>>> import numpy as np
>>> from numpy import linalg as LA
>>> np.set_printoptions(precision=1, suppress=True, linewidth=200)
>>> def rd(a):
...     return np.round(a, 1) + 0
... 
>>> F = np.array([[-2.6, -2.0, 0.6, 0.4, 1.4],
...     [-2.0, -2.0, -1.1, 0.1, -1.1],
...     [0.6, -1.1, -3.4, 1.6, 2.0],
...     [0.4, 0.1, 1.6, -1.4, 1.6],
...     [1.4, -1.1, 2.0, 1.6, -0.6]])
>>> rd(LA.eigvalsh(F).min())
np.float64(-5.0)
>>> np.all(LA.eigvalsh(F) > 0)
np.False_
>>> vec = np.array([1, 2, 2, 1, 0])
>>> rd(np.einsum("ij,j->i", F, vec))
array([-5. , -8.1, -6.8,  2.4,  4.8])
>>> LA.norm(F @ vec) <= LA.norm(F, 2) * LA.norm(vec) + 1e-9
np.True_
>>> rd((F * vec).sum(axis=1))
array([-5. , -8.1, -6.8,  2.4,  4.8])
>>> F * vec
array([[-2.6, -4. ,  1.2,  0.4,  0. ],
       [-2. , -4. , -2.2,  0.1, -0. ],
       [ 0.6, -2.2, -6.8,  1.6,  0. ],
       [ 0.4,  0.2,  3.2, -1.4,  0. ],
       [ 1.4, -2.2,  4. ,  1.6, -0. ]])
>>> rd(F @ vec)
array([-5. , -8.1, -6.8,  2.4,  4.8])
>>> rd(F @ (2 * vec))
array([-10. , -16.2, -13.6,   4.8,   9.6])
>>> (F @ vec).argmax()
np.int64(4)
>>> r0, g = F[1], F[4]
>>> rd(r0 @ r0)
np.float64(10.4)
>>> rd(r0 @ g)
np.float64(-2.0)
>>> pr = (r0 @ g) / (r0 @ r0) * r0
>>> rd(LA.norm(r0 + g) ** 2 + LA.norm(r0 - g) ** 2)
np.float64(41.0)
>>> (g - pr) @ r0
np.float64(0.0)
>>> rd(g - pr)
array([ 1. , -1.5,  1.8,  1.6, -0.8])
>>> rd(np.outer(r0, g))
array([[-2.8,  2.2, -4. , -3.2,  1.2],
       [-2.8,  2.2, -4. , -3.2,  1.2],
       [-1.5,  1.2, -2.2, -1.8,  0.7],
       [ 0.1, -0.1,  0.2,  0.2, -0.1],
       [-1.5,  1.2, -2.2, -1.8,  0.7]])
>>> LA.matrix_rank(np.outer(r0, g))
np.int64(1)
>>> Y = np.array([[-3, -3, -4], [2, 3, -3], [2, 5, -5], [-1, -5, 2], [4, 3, 4]])
>>> LA.matrix_rank(F @ Y)
np.int64(3)
>>> rd(np.einsum("ij,ij->i", F, F))
array([13.2, 10.4, 19.7,  7.2, 10.1])
>>> rd(np.einsum("ij->j", F))
array([-2.2, -6.1, -0.3,  2.3,  3.3])
>>> K = np.load("layer4.npy")
>>> K
array([[ 4,  0, -4,  2,  2],
       [ 0,  5,  1, -3, -3],
       [-4,  1,  5, -3, -1],
       [ 2, -3, -3,  3,  2],
       [ 2, -3, -1,  2,  6]])
>>> # symmetric
>>> rd(LA.det(K[::-1]))
np.float64(0.0)
>>> rd(LA.det(2 * K)), rd(LA.det(K))
(np.float64(0.0), np.float64(0.0))
>>> np.einsum("ii->", K)
np.int64(23)
>>> Y = K / LA.norm(K, axis=1, keepdims=True)
>>> cov = Y @ Y.T
>>> rd(np.degrees(np.arccos(np.clip(cov[2, 4], -1, 1))))
np.float64(121.9)
>>> np.argwhere(np.triu(np.abs(cov) > 0.95, 1))
array([[0, 2]])
>>> rank = LA.matrix_rank(K)
>>> rank
np.int64(3)
>>> N = LA.svd(K)[2][rank:].T
>>> rd(K @ N)
array([[0., 0.],
       [0., 0.],
       [0., 0.],
       [0., 0.],
       [0., 0.]])
>>> [int(LA.matrix_rank(np.delete(K, i, axis=0))) for i in range(5)]
[3, 3, 3, 3, 3]
>>> N.shape
(5, 2)
>>> [int(LA.matrix_rank(K[:, :j + 1])) for j in range(5)]
[1, 2, 3, 3, 3]
>>> LA.matrix_rank(K.T @ K), LA.matrix_rank(K @ K.T)
(np.int64(3), np.int64(3))
>>> [int(LA.matrix_rank(K[:i])) for i in range(1, len(K) + 1)]
[1, 2, 3, 3, 3]
>>> vals, vecs = LA.eigh(K)
>>> rd(vecs.T @ vecs)
array([[1., 0., 0., 0., 0.],
       [0., 1., 0., 0., 0.],
       [0., 0., 1., 0., 0.],
       [0., 0., 0., 1., 0.],
       [0., 0., 0., 0., 1.]])
>>> np.abs(vecs[:, -1]).round(6).argmax()
np.int64(4)
>>> rd(LA.svd(K, compute_uv=False))
array([13.1,  6.5,  3.4,  0. ,  0. ])
>>> feats = np.load("arr.npy")
>>> feats
array([[-2,  1, -1],
       [ 1, -2,  2],
       [-1,  2,  2]])
>>> # symmetric, so the eigenvalues are real
>>> Y = np.array([[3, -4], [3, 4]])
>>> C = np.kron(Y, feats)
>>> C.shape
(6, 6)
>>> C
array([[-6,  3, -3,  8, -4,  4],
       [ 3, -6,  6, -4,  8, -8],
       [-3,  6,  6,  4, -8, -8],
       [-6,  3, -3, -8,  4, -4],
       [ 3, -6,  6,  4, -8,  8],
       [-3,  6,  6, -4,  8,  8]])
>>> rd(LA.norm(C, 2)), rd(LA.norm(Y, 2) * LA.norm(feats, 2))
(np.float64(21.5), np.float64(21.5))
>>> E = np.array([[3, 2, -3, -1], [2, 1, 0, 2], [-1, 3, 0, -2]])
>>> E[2] = E[0]
>>> E
array([[ 3,  2, -3, -1],
       [ 2,  1,  0,  2],
       [ 3,  2, -3, -1]])
>>> rank = LA.matrix_rank(E)
>>> rank
np.int64(2)
>>> N = LA.svd(E)[2][rank:].T
>>> rd(N @ N.T)
array([[ 0.4, -0.3,  0.3, -0.2],
       [-0.3,  0.8,  0.2, -0.1],
       [ 0.3,  0.2,  0.5, -0.4],
       [-0.2, -0.1, -0.4,  0.3]])
>>> rd(E @ N)
array([[0., 0.],
       [0., 0.],
       [0., 0.]])
>>> LA.matrix_rank(E.T @ E), LA.matrix_rank(E @ E.T)
(np.int64(2), np.int64(2))
>>> [int(LA.matrix_rank(E[:, :j + 1])) for j in range(4)]
[1, 2, 2, 2]
>>> [int(LA.matrix_rank(np.delete(E, i, axis=0))) for i in range(3)]
[2, 1, 2]
>>> Y = E / np.sqrt((E ** 2).mean(axis=1, keepdims=True))
>>> rd(LA.norm(Y, axis=1))
array([2., 2., 2.])
>>> rd(Y[0])
array([ 1.3,  0.8, -1.3, -0.4])
>>> LA.matrix_rank(Y) == LA.matrix_rank(E)
np.True_
>>> LA.cond(E) > 100
np.True_
>>> rd(LA.norm(E, 2) / LA.norm(E))
np.float64(0.9)
>>> LA.matrix_rank(E, rtol=0.1)
np.int64(2)
>>> rd(LA.norm(E) ** 2 / LA.norm(E, 2) ** 2)
np.float64(1.1)
>>> LA.norm(E, axis=1).argmax()
np.int64(0)
>>> E[1] @ E[2]
np.int64(6)
>>> rd(LA.norm(E, 2))
np.float64(6.9)
>>> rd(LA.norm(E, axis=0))
array([4.7, 3. , 4.2, 2.4])
>>> rd(LA.norm(E, 1)), rd(LA.norm(E, np.inf))
(np.float64(8.0), np.float64(9.0))
>>> m1 = np.array([[4.0, 1.0, 1.0, 1.0, 1.0],
...     [1.0, 4.0, 1.0, 1.0, 1.0],
...     [1.0, 1.0, 4.0, 1.0, 1.0],
...     [1.0, 1.0, 1.0, 4.0, 1.0],
...     [1.0, 1.0, 1.0, 1.0, 4.0]])
>>> low = LA.cholesky(m1)
>>> rd(np.prod(np.diag(low)) ** 2), rd(LA.det(m1))
(np.float64(648.0), np.float64(648.0))
>>> rd(low @ low.T)
array([[4., 1., 1., 1., 1.],
       [1., 4., 1., 1., 1.],
       [1., 1., 4., 1., 1.],
       [1., 1., 1., 4., 1.],
       [1., 1., 1., 1., 4.]])
>>> LA.eigvalsh(m1).min() > 0
np.True_
>>> M = np.array([[1, -1, 1, -1, -1, 1, -1, 1],
...     [1, -1, -1, 1, 1, -1, -1, 1],
...     [1, 1, -1, -1, 1, 1, -1, -1],
...     [1, 1, -1, -1, -1, -1, 1, 1]])
>>> T = np.stack([M, 5 * M, M[::-1]])
>>> T.shape
(3, 4, 8)
>>> (T @ M.T).shape
(3, 4, 4)
>>> w1 = np.array([[4, 2, 5],
...     [5, 2, 4],
...     [2, 2, 5],
...     [1, 3, 3],
...     [2, 5, 5],
...     [0, 5, 0],
...     [4, 5, 2],
...     [5, 3, 3]])
>>> c = np.array([-2, -1, -1])
>>> H = np.maximum(M @ w1 + c, 0)
>>> rd((H > 0).mean(axis=0))
array([0.2, 0. , 0.2])
>>> (H > 0).astype(int)
array([[0, 0, 0],
       [0, 0, 1],
       [0, 0, 0],
       [1, 0, 0]])
>>> C = np.array([[2, 3, 4], [2, -4, -6], [6, -1, 4]])
>>> (H @ C).round(6).argmax(axis=1)
array([0, 0, 0, 2])
>>> W0 = np.load("data.npy")
>>> W0
array([[0.5, 0.5],
       [0. , 1. ]])
>>> # row-stochastic, so 1 is an eigenvalue
>>> Q, Rm = LA.qr(W0)
>>> Q @ Rm
array([[0.5, 0.5],
       [0. , 1. ]])
>>> Q.shape, Rm.shape
((2, 2), (2, 2))
>>> np.abs(np.diag(Rm))
array([0.5, 1. ])
>>> abs(Rm[0, 0]), rd(LA.norm(W0[:, 0]))
(np.float64(0.5), np.float64(0.5))
>>> np.allclose(Rm.T @ Rm, W0.T @ W0)
True
>>> Q.T @ Q
array([[1., 0.],
       [0., 1.]])
>>> np.trace(Q @ Q.T)
np.float64(2.0)
>>> left, sv, VT = LA.svd(W0, full_matrices=False)
>>> rd(sv)
array([1.1, 0.4])
>>> rd(np.abs(VT[0]))
array([0.2, 1. ])
>>> rd(left.T @ W0 @ VT.T)
array([[1.1, 0. ],
       [0. , 0.4]])
>>> rd(np.cumsum(sv ** 2) / np.sum(sv ** 2))
array([0.9, 1. ])
>>> np.abs(left[:, 0]).round(6).argmax()
np.int64(1)
>>> r0, g = W0[0], W0[1]
>>> r0 @ r0
np.float64(0.5)
>>> pr = (r0 @ g) / (r0 @ r0) * r0
>>> g - pr
array([-0.5,  0.5])
>>> pr
array([0.5, 0.5])
>>> np.outer(r0, g)
array([[0. , 0.5],
       [0. , 0.5]])
>>> A = np.load("a.npy")
>>> A
array([[-1.5, -1. ,  2.3, -5.6],
       [ 1.1,  0.8, -1.2,  4.8],
       [-0.7,  0.5,  3.6,  0.4],
       [ 0.4,  0.6, -0.5,  2.9],
       [ 0.8,  0.9, -2.9,  4.6],
       [ 0.8, -0.7, -3.7, -0.7],
       [-0.4, -0.5,  1.1, -1.3],
       [ 0. , -0.5,  0.3, -2.8],
       [ 0.4,  0.4,  3. ,  1.7],
       [ 0.4,  0.5, -2. ,  3.2],
       [-1. , -0.1,  3.1, -4.2],
       [-0.3, -0.2,  1.5, -0.9],
       [ 0.1, -0.4,  0.7, -1.6]])
>>> cov = np.cov(A, rowvar=False)
>>> cov.shape
(4, 4)
>>> np.median(A, axis=0)
array([ 0.1, -0.1,  0.7, -0.7])
>>> Y = np.array([[0, 3], [0, 2], [1, 2], [3, 0], [2, 2], [1, 3], [1, 0], [0, 3]])
>>> np.einsum("ij,ij->i", M, M)
array([8, 8, 8, 8])
>>> Y.T @ M.T
array([[-4,  2, -2, -6],
       [ 7,  1,  5,  1]])
>>> LA.matrix_rank(np.vstack([M, Y.T]))
np.int64(6)
>>> np.einsum("ik,kj->ji", M, Y)
array([[-4,  2, -2, -6],
       [ 7,  1,  5,  1]])
>>> LA.matrix_rank(M @ Y)
np.int64(2)
>>> C = A[[5, 10]].astype(float)
>>> for _ in range(7):
...     labels = LA.norm(A[:, None] - C, axis=-1).argmin(axis=1)
...     C = np.array([A[labels == j].mean(axis=0) for j in range(2)])
... 
>>> labels
array([1, 0, 1, 0, 0, 0, 1, 1, 1, 0, 1, 1, 1])
>>> np.bincount(labels)
array([5, 8])
>>> np.abs(C[1] - C[0]).argmax()
np.int64(3)
>>> cen = A - A.mean(axis=0)
>>> vecs = LA.svd(cen)[2][:2]
>>> Y = cen - cen @ vecs.T @ vecs
>>> rd(Y.std(axis=0))
array([0.3, 0.2, 0.1, 0. ])
>>> LA.norm(Y, axis=1).round(6).argmax()
np.int64(8)
>>> rd(np.diag(vecs.T @ vecs))
array([0. , 0.1, 1. , 0.9])
>>> rd(np.cov(cen @ vecs.T, rowvar=False))
array([[13.6,  0. ],
       [ 0. ,  3.4]])
